$ ipython --no-banner

In [1]: import numpy as np

In [2]: from numpy import linalg as LA

In [3]: np.set_printoptions(precision=1, suppress=True, linewidth=140)

In [4]: cent = np.array([[3, 3, 1, -2, 3],
   ...:     [-3, -1, 2, 2, 2],
   ...:     [-2, 1, 3, 1, 0],
   ...:     [-3, -1, 1, -3, 3]])

In [5]: rng = np.random.default_rng(5084)

In [6]: K = rng.normal(size=(22, 4)) @ cent + np.array([1, -1, -2, 3, -3])

In [7]: K.round(1) + 0
Out[7]: 
array([[ -2.3,   1.8,   4.4,   4.3,  -1.5],
       [  1.9,  -3.1,  -4.9,   8. ,  -9.4],
       [-13. ,  -6.6,   3.5,   3.3,   1.4],
       [ -1.7,  -2.4,  -2.7,  -2. ,  -3.7],
       [  2.7,   3.7,   2.3,   0.1,   3.6],
       [ 10.4,   1.6,  -7.7,   3.5, -12. ],
       [ -4.4,  -2.8,  -0.7,  -2.1,  -1.7],
       [  9.5,  -0.9,  -8.5,  10.6, -13.9],
       [ 12. ,   6.3,  -3.7,  -1.6,  -4. ],
       [ -3.7,  -3.8,  -1.2,   4.4,  -3.3],
       [  5.2,   1.4,  -2.3,   5.5,  -5.2],
       [-10.6,  -3.6,   4.9,   4.1,  -1.2],
       [  1.9,  -1.1,  -1.6,   8.8,  -3.8],
       [  9.2,   5.8,  -1.4,  -2. ,   0.3],
       [ -3.2,  -2. ,   0.7,   4.6,  -2.9],
       [ -0.4,  -3.2,  -3. ,   3.9,  -1.3],
       [  2.9,  -0.9,  -3.1,   5.1,  -4.1],
       [  4.9,   2.7,  -1. ,   3.7,  -5.1],
       [ -4.7,  -2.8,   0.7,   3.3,  -1.9],
       [ -4.2,  -4.6,  -2.2,   0.5,  -0.5],
       [  0.9,  -4.7,  -5.6,   8.4,  -7.8],
       [ -1.5,   0. ,   1.3,   1.8,  -0.9]])

In [8]: cov = np.cov(K, rowvar=False)

In [9]: np.argwhere(np.triu(np.abs(np.corrcoef(K.T)) > 0.8, 1))
Out[9]: array([[2, 4]])

In [10]: np.polyfit(K[:, 1], K[:, 2], 1)
Out[10]: array([-0.1, -1.5])

In [11]: cov.shape
Out[11]: (5, 5)

In [12]: print(cov)
[[ 41.5  16.9 -15.8   1.2 -14.3]
 [ 16.9  11.8  -0.9  -4.1   0.1]
 [-15.8  -0.9  12.4  -4.   12. ]
 [  1.2  -4.1  -4.   13.   -9.1]
 [-14.3   0.1  12.   -9.1  17.4]]

In [13]: np.argsort(-K.std(axis=0).round(6), kind="stable")
Out[13]: array([0, 4, 3, 2, 1])

In [14]: np.round(LA.eigvalsh(cov)[::-1], 1) + 0
Out[14]: array([61.4, 26.1,  6.5,  2.2,  0. ])

In [15]: cen = K - K.mean(axis=0)

In [16]: vecs = LA.svd(cen)[2][:4]

In [17]: A2 = cen - cen @ vecs.T @ vecs

In [18]: (cen @ vecs.T).std(axis=0)
Out[18]: array([7.7, 5. , 2.5, 1.5])

In [19]: LA.norm(A2, axis=1).round(6).argmax()
Out[19]: np.int64(0)

In [20]: m1 = np.load("run6.npy")

In [21]: print(m1)
[[ 1.6  0.   9.  -3.9  0.9]
 [-0.5 -2.4 -0.4  9.7 -0.3]
 [-5.2 -6.4 -0.6 -5.5  1.1]
 [-2.9  5.1 -7.1 -3.6 -1.6]
 [ 1.3  4.3  0.9 -8.9 -0.1]
 [-6.9 -5.7  3.4  1.  -2.6]
 [ 5.6 -3.6  3.4  4.7  4.6]
 [-5.7 -3.3  1.2  1.  -7.4]
 [-5.5 -2.1 -5.1  5.3  3.2]
 [ 3.3  2.6  7.9  1.9  4. ]
 [ 4.2  2.3 -5.3 -4.5 -5.3]
 [ 8.3 -1.8  2.2  0.1  4.7]
 [ 7.7  0.5  3.  -1.9 -5.2]
 [-4.1  4.9  2.  -6.3  3.8]
 [ 2.6  1.8  8.2  0.7  4.7]
 [-1.2 -6.9 -3.6  0.9  6. ]
 [ 4.  -3.3  7.5 -3.  -2.8]
 [-2.4  1.8  9.4  1.2 -1.3]
 [-1.6  3.5 -3.2  3.4  8. ]]

In [22]: def softmax(z):
    ...:     e = np.exp(z - z.max(axis=-1, keepdims=True))
    ...:     return e / e.sum(axis=-1, keepdims=True)
    ...: 

In [23]: np.round(softmax(m1[15] + -3), 1) + 0
Out[23]: array([0., 0., 0., 0., 1.])

In [24]: np.round(softmax(10 * m1[15]), 1) + 0
Out[24]: array([0., 0., 0., 0., 1.])

In [25]: S = m1 @ m1.T / np.sqrt(5)

In [26]: print(softmax(S)[15] @ m1)
[-1.2 -6.9 -3.6  0.9  6. ]

In [27]: print(softmax(S).round(6).argmax(axis=1))
[ 0  1  2  3  4  5  6  7  8  9 10 11 12 13 14 15 16 17 18]

In [28]: idx = m1[:, 3] > np.median(m1[:, 3])

In [29]: f = m1[idx].mean(axis=0) - m1[~idx].mean(axis=0)

In [30]: round(float((((m1 - m1.mean(axis=0)) @ f > 0) == idx).mean()), 1)
Out[30]: 0.9

In [31]: ((m1 - m1.mean(axis=0)) @ f > 0).astype(int)
Out[31]: array([0, 1, 0, 0, 0, 1, 1, 1, 1, 0, 0, 0, 0, 0, 0, 1, 0, 1, 1])

In [32]: np.argsort(-np.abs(f).round(6), kind="stable")
Out[32]: array([3, 0, 1, 4, 2])

In [33]: idx.astype(int)
Out[33]: array([0, 1, 0, 0, 0, 1, 1, 1, 1, 1, 0, 0, 0, 0, 0, 1, 0, 1, 1])

In [34]: A2 = np.c_[m1[:, :2] @ np.array([[0, 3], [-2, 3]]), np.array([5, 6, 6, 3, 8, 9, 5, 5, 6, 9, 1, 1, 2, 0, 0, 2, 0, 5, 8])]

In [35]: A2
Out[35]: 
array([[  0. ,   4.8,   5. ],
       [  4.8,  -8.7,   6. ],
       [ 12.8, -34.8,   6. ],
       [-10.2,   6.6,   3. ],
       [ -8.6,  16.8,   8. ],
       [ 11.4, -37.8,   9. ],
       [  7.2,   6. ,   5. ],
       [  6.6, -27. ,   5. ],
       [  4.2, -22.8,   6. ],
       [ -5.2,  17.7,   9. ],
       [ -4.6,  19.5,   1. ],
       [  3.6,  19.5,   1. ],
       [ -1. ,  24.6,   2. ],
       [ -9.8,   2.4,   0. ],
       [ -3.6,  13.2,   0. ],
       [ 13.8, -24.3,   2. ],
       [  6.6,   2.1,   0. ],
       [ -3.6,  -1.8,   5. ],
       [ -7. ,   5.7,   8. ]])

In [36]: np.round(LA.norm(A2 - m1 @ LA.lstsq(m1, A2)[0], axis=0), 1) + 0
Out[36]: array([ 0. ,  0. , 20.4])

In [37]: np.round(LA.lstsq(m1, A2[:, 0])[0], 1) + 0
Out[37]: array([ 0., -2.,  0.,  0.,  0.])

In [38]: W0 = np.loadtxt("block12.csv", delimiter=",")

In [39]: W0
Out[39]: 
array([[-1.4, -0.2,  0.7,  1.1, -0.4,  0.8, -2.2],
       [ 1.4, -0.7,  0.5, -0.6, -2.4,  0.1, -0.5],
       [ 0.2, -1.5, -1.8, -1.2,  0.6,  1. , -0.9],
       [ 0.7,  2.2,  0.3, -1.2,  0.4,  1.2, -0.7],
       [ 1. ,  0.9, -1.9,  1.8, -0.4, -0.1, -0.4],
       [-1. ,  0.8, -0.9, -1.1, -0.6, -2. , -0.9],
       [-1.6,  0.5, -0.9, -0.2, -1.4,  1.3,  1.3]])

In [40]: A2 = W0 / np.sqrt((W0 ** 2).mean(axis=1, keepdims=True))

In [41]: A2[3]
Out[41]: array([ 0.6,  1.9,  0.3, -1.1,  0.3,  1.1, -0.7])

In [42]: LA.matrix_rank(W0 - W0.mean(axis=1, keepdims=True))
Out[42]: np.int64(6)

In [43]: LA.norm(A2, axis=1)
Out[43]: array([2.6, 2.6, 2.6, 2.6, 2.6, 2.6, 2.6])

In [44]: T = np.stack([W0, 2 * W0, W0[::-1]])

In [45]: LA.norm(T, axis=(1, 2))
Out[45]: array([ 7.9, 15.9,  7.9])

In [46]: np.round(T.sum(axis=0), 1) + 0
Out[46]: 
array([[-5.7,  0. ,  1.2,  3. , -2.6,  3.7, -5.1],
       [ 3.1, -1.3,  0.8, -2.9, -7.8, -1.8, -2.4],
       [ 1.6, -3.5, -7.2, -2. ,  1.5,  2.9, -3.1],
       [ 2.8,  8.7,  1.3, -5. ,  1.4,  4.8, -3. ],
       [ 3.3,  1.3, -7.4,  4.1, -0.6,  0.8, -2.1],
       [-1.7,  1.6, -2. , -4. , -4.3, -6.1, -3.1],
       [-6.1,  1.2, -1.9,  0.4, -4.6,  4.8,  1.9]])

In [47]: T.shape
Out[47]: (3, 7, 7)

In [48]: LA.matrix_rank(T.reshape(3, -1))
Out[48]: np.int64(2)

In [49]: np.round(softmax(W0[5]), 1) + 0
Out[49]: array([0.1, 0.5, 0.1, 0.1, 0.1, 0. , 0.1])

In [50]: softmax(W0).sum(axis=1)
Out[50]: array([1., 1., 1., 1., 1., 1., 1.])

In [51]: np.round(softmax(W0[5] + 3), 1) + 0
Out[51]: array([0.1, 0.5, 0.1, 0.1, 0.1, 0. , 0.1])

In [52]: S = W0 @ W0.T / np.sqrt(7)

In [53]: np.round(softmax(S), 1) + 0
Out[53]: 
array([[0.8, 0. , 0. , 0. , 0. , 0. , 0. ],
       [0. , 0.8, 0. , 0. , 0. , 0. , 0. ],
       [0. , 0. , 0.8, 0. , 0. , 0. , 0. ],
       [0. , 0. , 0. , 0.8, 0. , 0. , 0. ],
       [0. , 0. , 0. , 0. , 0.8, 0. , 0. ],
       [0. , 0. , 0. , 0. , 0. , 0.8, 0. ],
       [0. , 0. , 0. , 0. , 0. , 0. , 0.8]])

In [54]: softmax(S).round(6).argmax(axis=1)
Out[54]: array([0, 1, 2, 3, 4, 5, 6])

In [55]: A2 = LA.invert(W0)
---------------------------------------------------------------------------
AttributeError                            Traceback (most recent call last)
Cell In[55], line 1
----> 1 A2 = LA.invert(W0)

AttributeError: module 'numpy.linalg' has no attribute 'invert'

In [56]: A2 = LA.inv(W0)

In [57]: np.round(LA.slogdet(W0)[0], 1)
Out[57]: np.float64(1.0)

In [58]: LA.inv(A2)
Out[58]: 
array([[-1.4, -0.2,  0.7,  1.1, -0.4,  0.8, -2.2],
       [ 1.4, -0.7,  0.5, -0.6, -2.4,  0.1, -0.5],
       [ 0.2, -1.5, -1.8, -1.2,  0.6,  1. , -0.9],
       [ 0.7,  2.2,  0.3, -1.2,  0.4,  1.2, -0.7],
       [ 1. ,  0.9, -1.9,  1.8, -0.4, -0.1, -0.4],
       [-1. ,  0.8, -0.9, -1.1, -0.6, -2. , -0.9],
       [-1.6,  0.5, -0.9, -0.2, -1.4,  1.3,  1.3]])

In [59]: np.allclose(A2, W0.T)
Out[59]: False

In [60]: np.round(W0 @ A2, 1) + 0
Out[60]: 
array([[1., 0., 0., 0., 0., 0., 0.],
       [0., 1., 0., 0., 0., 0., 0.],
       [0., 0., 1., 0., 0., 0., 0.],
       [0., 0., 0., 1., 0., 0., 0.],
       [0., 0., 0., 0., 1., 0., 0.],
       [0., 0., 0., 0., 0., 1., 0.],
       [0., 0., 0., 0., 0., 0., 1.]])

In [61]: data = np.load("mat.npy")

In [62]: data
Out[62]: 
array([[0.3, 0. , 0. , 0.3, 0. , 0.3, 0. ],
       [0. , 1. , 0. , 0. , 0. , 0. , 0. ],
       [0. , 0.2, 0.2, 0.2, 0. , 0. , 0.2],
       [0.3, 0. , 0.3, 0.3, 0. , 0. , 0. ],
       [0. , 0. , 0. , 0. , 1. , 0. , 0. ],
       [0. , 0. , 0.5, 0. , 0. , 0.5, 0. ],
       [0. , 0. , 0. , 0. , 0. , 0. , 1. ]])

In [63]: f, v = data[5], data[0]

In [64]: f @ f
Out[64]: np.float64(0.5)

In [65]: pr = (f @ v) / (f @ f) * f

In [66]: print(np.round(LA.norm(f + v) ** 2 + LA.norm(f - v) ** 2, 1))
1.7

In [67]: np.round(LA.det(data), 1)
Out[67]: np.float64(-0.0)

In [68]: np.round(softmax(10 * data[0]), 1) + 0
Out[68]: array([0.3, 0. , 0. , 0.3, 0. , 0.3, 0. ])

In [69]: S = data @ data.T / np.sqrt(7)

In [70]: softmax(S + np.triu(np.full(S.shape, -np.inf), 1))
Out[70]: 
array([[1. , 0. , 0. , 0. , 0. , 0. , 0. ],
       [0.4, 0.6, 0. , 0. , 0. , 0. , 0. ],
       [0.3, 0.3, 0.3, 0. , 0. , 0. , 0. ],
       [0.3, 0.2, 0.2, 0.3, 0. , 0. , 0. ],
       [0.2, 0.2, 0.2, 0.2, 0.3, 0. , 0. ],
       [0.2, 0.2, 0.2, 0.2, 0.2, 0.2, 0. ],
       [0.1, 0.1, 0.1, 0.1, 0.1, 0.1, 0.2]])

In [71]: A2 = np.array([[5, -2], [-3, 1], [0, 2], [-5, -1], [-1, 4], [-3, -1], [-3, 3]])

In [72]: np.round(A2.T @ data.T, 1) + 0
Out[72]: 
array([[-1. , -3. , -2.8,  0. , -1. , -1.5, -3. ],
       [-1.3,  1. ,  1.2, -0.3,  4. ,  0.5,  3. ]])

In [73]: np.round(data @ A2, 1) + 0
Out[73]: 
array([[-1. , -1.3],
       [-3. ,  1. ],
       [-2.8,  1.2],
       [ 0. , -0.3],
       [-1. ,  4. ],
       [-1.5,  0.5],
       [-3. ,  3. ]])

In [74]: np.einsum("ij->j", data)
Out[74]: array([0.7, 1.2, 1.1, 0.9, 1. , 0.8, 1.2])

In [75]: np.round(np.einsum("ik,kj->ij", data, A2), 1) + 0
Out[75]: 
array([[-1. , -1.3],
       [-3. ,  1. ],
       [-2.8,  1.2],
       [ 0. , -0.3],
       [-1. ,  4. ],
       [-1.5,  0.5],
       [-3. ,  3. ]])

In [76]: print(np.einsum("ij,ij->i", data, data))
[0.3 1.  0.2 0.3 1.  0.5 1. ]

In [77]: J = np.load("layer15.npy")

In [78]: J
Out[78]: 
array([[1, 3, 4, 4],
       [0, 2, 1, 3],
       [0, 0, 0, 0],
       [1, 1, 3, 1],
       [1, 3, 4, 4],
       [1, 3, 4, 4],
       [0, 0, 0, 0],
       [0, 0, 0, 0],
       [0, 3, 1, 3],
       [1, 1, 3, 1],
       [0, 0, 0, 0],
       [1, 1, 3, 1],
       [0, 0, 0, 0],
       [0, 2, 1, 3],
       [1, 1, 3, 1],
       [3, 1, 2, 3],
       [3, 1, 2, 3],
       [0, 1, 0, 0],
       [3, 1, 2, 3]])

In [79]: cen = m1 - m1.mean(axis=0)

In [80]: left, sv, VT = LA.svd(cen, full_matrices=False)

In [81]: print(sv ** 2 / (sv ** 2).sum())
[0.3 0.3 0.2 0.1 0.1]

In [82]: np.abs(VT[-1])
Out[82]: array([0.1, 0.7, 0.1, 0.5, 0.4])

In [83]: LA.matrix_rank(cen)
Out[83]: np.int64(5)

In [84]: vec = np.array([0, 2, 0, -3])

In [85]: rhs = J @ vec

In [86]: np.round(LA.pinv(J) @ J, 1) + 0
Out[86]: 
array([[1., 0., 0., 0.],
       [0., 1., 0., 0.],
       [0., 0., 1., 0.],
       [0., 0., 0., 1.]])

In [87]: print(np.round(LA.solve(J.T @ J, J.T @ rhs), 1) + 0)
[ 0.  2.  0. -3.]

In [88]: rhs = rhs + 0.1 * rng.normal(size=19)

In [89]: rhs.round(1) + 0
Out[89]: array([-5.9, -5.1,  0. , -1. , -6.1, -5.9,  0.1, -0.1, -3.1, -0.9,  0. , -0.9, -0.1, -5. , -1. , -6.9, -7. ,  2. , -7.1])

In [90]: beta, *_ = LA.lstsq(J, rhs)

In [91]: print(np.round(J.T @ (rhs - J @ beta), 1) + 0)
[0. 0. 0. 0.]

In [92]: beta.round(1) + 0
Out[92]: array([ 0.,  2.,  0., -3.])

In [93]: print([round(float(LA.norm(LA.solve(J.T @ J + lam * np.eye(4), J.T @ rhs))), 2) for lam in (0, 1, 10, 100)])
[3.56, 2.42, 1.45, 0.77]

In [94]: np.round(LA.norm(rhs - J @ beta), 1)
Out[94]: np.float64(0.3)

In [95]: beta.round()
Out[95]: array([-0.,  2.,  0., -3.])
